>>> import numpy as np
>>> np.set_printoptions(precision=3, suppress=True, linewidth=160, sign=" ")
>>> M = np.load("a.npy")
>>> M
array([[ 0.866,  0.   ,  0.   ,  0.   ,  0.   , -0.5  ,  0.   ,  0.   ],
       [ 0.   ,  1.   ,  0.   ,  0.   ,  0.   ,  0.   ,  0.   ,  0.   ],
       [ 0.   ,  0.   ,  1.   ,  0.   ,  0.   ,  0.   ,  0.   ,  0.   ],
       [ 0.   ,  0.   ,  0.   ,  1.   ,  0.   ,  0.   ,  0.   ,  0.   ],
       [ 0.   ,  0.   ,  0.   ,  0.   ,  1.   ,  0.   ,  0.   ,  0.   ],
       [ 0.5  ,  0.   ,  0.   ,  0.   ,  0.   ,  0.866,  0.   ,  0.   ],
       [ 0.   ,  0.   ,  0.   ,  0.   ,  0.   ,  0.   ,  1.   ,  0.   ],
       [ 0.   ,  0.   ,  0.   ,  0.   ,  0.   ,  0.   ,  0.   ,  1.   ]])
>>> x0 = np.array([3, 0, 0, 2, 1, 1, 3, 1])
>>> [p for p in range(1, 25) if np.allclose(np.linalg.matrix_power(M, p), np.eye(8))]
[12, 24]
>>> round(np.linalg.norm(x0), 3), round(np.linalg.norm(M @ x0), 3)
(np.float64(5.0), np.float64(5.0))
>>> 8 - np.linalg.matrix_rank(M - np.eye(8), tol=1e-8)
np.int64(6)
>>> round(np.linalg.det(M), 3)
np.float64(1.0)
>>> rng = np.random.default_rng(1034)
>>> lab = rng.permutation(8)
>>> Y = M[:, lab] * rng.choice([-1, 1], 8)
>>> Y
array([[-0.   ,  0.866, -0.   , -0.   , -0.   , -0.   , -0.5  , -0.   ],
       [-0.   ,  0.   , -0.   , -0.   , -1.   , -0.   ,  0.   , -0.   ],
       [-1.   ,  0.   , -0.   , -0.   , -0.   , -0.   ,  0.   , -0.   ],
       [-0.   ,  0.   , -0.   , -0.   , -0.   , -0.   ,  0.   , -1.   ],
       [-0.   ,  0.   , -0.   , -0.   , -0.   , -1.   ,  0.   , -0.   ],
       [-0.   ,  0.5  , -0.   , -0.   , -0.   , -0.   ,  0.866, -0.   ],
       [-0.   ,  0.   , -1.   , -0.   , -0.   , -0.   ,  0.   , -0.   ],
       [-0.   ,  0.   , -0.   , -1.   , -0.   , -0.   ,  0.   , -0.   ]])
>>> left, _, vt = np.linalg.svd(M.T @ Y)
>>> lab
array([ 2,  0,  6,  7,  1,  4,  5,  3])
>>> np.round(left @ vt, 3) + 0
array([[ 0.,  1.,  0.,  0.,  0.,  0.,  0.,  0.],
       [ 0.,  0.,  0.,  0., -1.,  0.,  0.,  0.],
       [-1.,  0.,  0.,  0.,  0.,  0.,  0.,  0.],
       [ 0.,  0.,  0.,  0.,  0.,  0.,  0., -1.],
       [ 0.,  0.,  0.,  0.,  0., -1.,  0.,  0.],
       [ 0.,  0.,  0.,  0.,  0.,  0.,  1.,  0.],
       [ 0.,  0., -1.,  0.,  0.,  0.,  0.,  0.],
       [ 0.,  0.,  0., -1.,  0.,  0.,  0.,  0.]])
>>> np.round(np.linalg.lstsq(M, Y)[0], 3) + 0
array([[ 0.,  1.,  0.,  0.,  0.,  0.,  0.,  0.],
       [ 0.,  0.,  0.,  0., -1.,  0.,  0.,  0.],
       [-1.,  0.,  0.,  0.,  0.,  0.,  0.,  0.],
       [ 0.,  0.,  0.,  0.,  0.,  0.,  0., -1.],
       [ 0.,  0.,  0.,  0.,  0., -1.,  0.,  0.],
       [ 0.,  0.,  0.,  0.,  0.,  0.,  1.,  0.],
       [ 0.,  0., -1.,  0.,  0.,  0.,  0.,  0.],
       [ 0.,  0.,  0., -1.,  0.,  0.,  0.,  0.]])
>>> W0 = np.array([[2, -3, -2, 3, 3, 3, -1, -2, 2, -3, -1],
...     [1, -2, -3, 3, 2, 2, 3, 0, 2, 1, 3],
...     [-3, 3, -2, -3, -3, 2, -3, 2, 0, 0, 3],
...     [2, 3, 2, -1, -3, 0, -1, -3, 1, -1, -2]])
>>> W0[:, 5] = -2 * W0[:, 3]
>>> W0
array([[ 2, -3, -2,  3,  3, -6, -1, -2,  2, -3, -1],
       [ 1, -2, -3,  3,  2, -6,  3,  0,  2,  1,  3],
       [-3,  3, -2, -3, -3,  6, -3,  2,  0,  0,  3],
       [ 2,  3,  2, -1, -3,  2, -1, -3,  1, -1, -2]])
>>> left, sigma, vt = np.linalg.svd(W0, full_matrices=False)
>>> round(float(np.sqrt((sigma ** 2).sum())), 3), round(np.linalg.norm(W0), 3)
(17.916, np.float64(17.916))
>>> sigma
array([ 14.942,   7.6  ,   4.899,   3.995])
>>> F = np.array([[15, -3, -3, -5, -2, -16, -2],
...     [-3, 14, 4, 9, 5, 1, 3],
...     [-3, 4, 14, 9, 1, -1, 3],
...     [-5, 9, 9, 15, 8, 4, -4],
...     [-2, 5, 1, 8, 6, 3, -5],
...     [-16, 1, -1, 4, 3, 19, -1],
...     [-2, 3, 3, -4, -5, -1, 10]])
>>> lab = rng.permutation(7)
>>> lab
array([ 1,  2,  4,  6,  0,  3,  5])
>>> Y = F[lab][:, lab]
>>> np.allclose(Y, F)
False
>>> np.round(np.linalg.det(Y), 3), round(np.linalg.det(F[lab]), 3)
(np.float64(0.0), np.float64(-0.0))
>>> Y
array([[ 14,   4,   5,   3,  -3,   9,   1],
       [  4,  14,   1,   3,  -3,   9,  -1],
       [  5,   1,   6,  -5,  -2,   8,   3],
       [  3,   3,  -5,  10,  -2,  -4,  -1],
       [ -3,  -3,  -2,  -2,  15,  -5, -16],
       [  9,   9,   8,  -4,  -5,  15,   4],
       [  1,  -1,   3,  -1, -16,   4,  19]])
>>> np.allclose(Y[:-1].T @ np.linalg.lstsq(Y[:-1].T, Y[-1])[0], Y[-1])
True
>>> basis = np.array([[-5, -7, 8, -1, 6, 7, -5, 7, 3, -4, -6],
...     [3, -3, -4, -7, -3, -4, -9, -8, 9, -7, -6],
...     [0, 1, -5, 7, -9, -4, -3, -9, -7, -2, -1],
...     [6, 7, -7, -7, -2, 6, -7, 0, -8, 3, -7]])
>>> E = rng.normal(size=(14, 4)) @ basis + np.array([2, 0, 0, 1, 1, 2, 1, 3, 3, 3, 1])
>>> E
array([[  9.201,  13.042, -15.138,   1.236, -12.496,  16.64 , -18.866,  -2.212, -29.996,   6.795, -17.954],
       [  5.623,  -2.552, -16.49 ,   8.772, -23.937, -15.752, -15.407, -29.829,   1.91 , -11.397,  -6.491],
       [ 17.718,  26.272, -18.25 ,  -2.959,  -4.329,  -5.42 ,  21.713,   0.696, -11.048,  24.985,  19.564],
       [  5.729,   8.57 , -13.626,  14.465, -17.099, -10.305,   4.477, -15.034, -11.659,   5.568,   7.628],
       [  8.882,   4.006,  -9.607, -11.648,  -4.18 ,  16.703, -25.494,   0.238,  -9.412,  -1.409, -23.565],
       [ -7.079, -15.964,   2.344,  18.095, -11.895, -18.799,  -0.885, -18.729,  16.713, -13.919,   5.316],
       [ -7.611, -12.889,  15.793,  -0.073,  13.22 ,  13.083,  -4.325,  16.716,  10.506,  -3.265,  -6.554],
       [ -7.307,  -8.942,  13.082,   9.067,   8.695,   0.726,  10.961,  10.918,  10.712,   1.693,   8.913],
       [  8.856,   4.181,  -9.306,  -7.68 ,  -4.333,   3.457, -10.708,  -3.838,   0.7  ,   0.812,  -8.444],
       [  6.3  ,  -0.585,   0.848, -13.798,   9.178,   2.442,   0.342,   7.336,  17.751,   2.468,   0.041],
       [  3.123,  -0.911,   1.338,  -6.826,   5.399,   9.261,  -6.053,   7.966,   4.454,   1.744,  -6.626],
       [ 11.748,  13.944, -13.054,  -5.746,  -5.045,   9.829,  -6.671,   1.384, -14.89 ,  10.38 ,  -6.833],
       [ -1.21 ,   1.228,   0.463,  11.269,  -2.982,   3.181,   3.34 ,   2.69 ,  -8.294,   5.156,   2.713],
       [  2.541,   0.056,  -7.923,   8.116, -12.45 ,  -1.476,  -9.654, -10.953,  -6.586,  -2.71 ,  -6.03 ]])
>>> left, sigma, vt = np.linalg.svd(E)
>>> V = vt[:(sigma > 1e-8).sum()]
>>> x0 = E[5] + -3 * E[1] + rng.integers(2) * np.eye(11)[10]
>>> x0
array([-23.949,  -8.307,  51.813,  -8.221,  59.915,  28.457,  45.336,  70.757,  10.985,  20.272,  24.79 ])
>>> np.linalg.matrix_rank(np.vstack([E, x0]))
np.int64(5)
>>> round(float(np.linalg.norm(x0 - V.T @ V @ x0)), 3)
0.0
>>> np.allclose(V.T @ V @ x0, x0)
True
